% ipython --no-banner

In [1]: import numpy as np

In [2]: np.set_printoptions(suppress=True, linewidth=200)

In [3]: def tidy(a):
   ...:     return np.round(a, 2) + 0
   ...: 

In [4]: rng = np.random.default_rng(9271)

In [5]: lab = rng.integers(0, 2, 5)

In [6]: K = (lab[:, None] == lab) * -2 + np.eye(5)

In [7]: K
Out[7]: 
array([[-1., -2., -2.,  0., -2.],
       [-2., -1., -2.,  0., -2.],
       [-2., -2., -1.,  0., -2.],
       [ 0.,  0.,  0., -1.,  0.],
       [-2., -2., -2.,  0., -1.]])

In [8]: # symmetric, so the eigenvalues are real

In [9]: u, r1 = K[0], K[1]

In [10]: u @ r1
Out[10]: np.float64(12.0)

In [11]: pr = (u @ r1) / (u @ u) * u

In [12]: tidy(np.linalg.norm(u + r1) ** 2 + np.linalg.norm(u - r1) ** 2)
Out[12]: np.float64(52.0)

In [13]: np.outer(u, r1)
Out[13]: 
array([[ 2.,  1.,  2., -0.,  2.],
       [ 4.,  2.,  4., -0.,  4.],
       [ 4.,  2.,  4., -0.,  4.],
       [-0., -0., -0.,  0., -0.],
       [ 4.,  2.,  4., -0.,  4.]])

In [14]: tidy(pr)
Out[14]: array([-0.92, -1.85, -1.85,  0.  , -1.85])

In [15]: np.trace(K)
Out[15]: np.float64(-5.0)

In [16]: np.linalg.determinant(K)
---------------------------------------------------------------------------
AttributeError                            Traceback (most recent call last)
Cell In[16], line 1
----> 1 np.linalg.determinant(K)

AttributeError: module 'numpy.linalg' has no attribute 'determinant'

In [17]: K.inv()
---------------------------------------------------------------------------
AttributeError                            Traceback (most recent call last)
Cell In[17], line 1
----> 1 K.inv()

AttributeError: 'numpy.ndarray' object has no attribute 'inv'

In [18]: tidy(np.linalg.det(K))
Out[18]: np.float64(7.0)

In [19]: tidy(np.abs(np.linalg.eigvals(K)).max())
Out[19]: np.float64(7.0)

In [20]: (K + K.T) / 2
Out[20]: 
array([[-1., -2., -2.,  0., -2.],
       [-2., -1., -2.,  0., -2.],
       [-2., -2., -1.,  0., -2.],
       [ 0.,  0.,  0., -1.,  0.],
       [-2., -2., -2.,  0., -1.]])
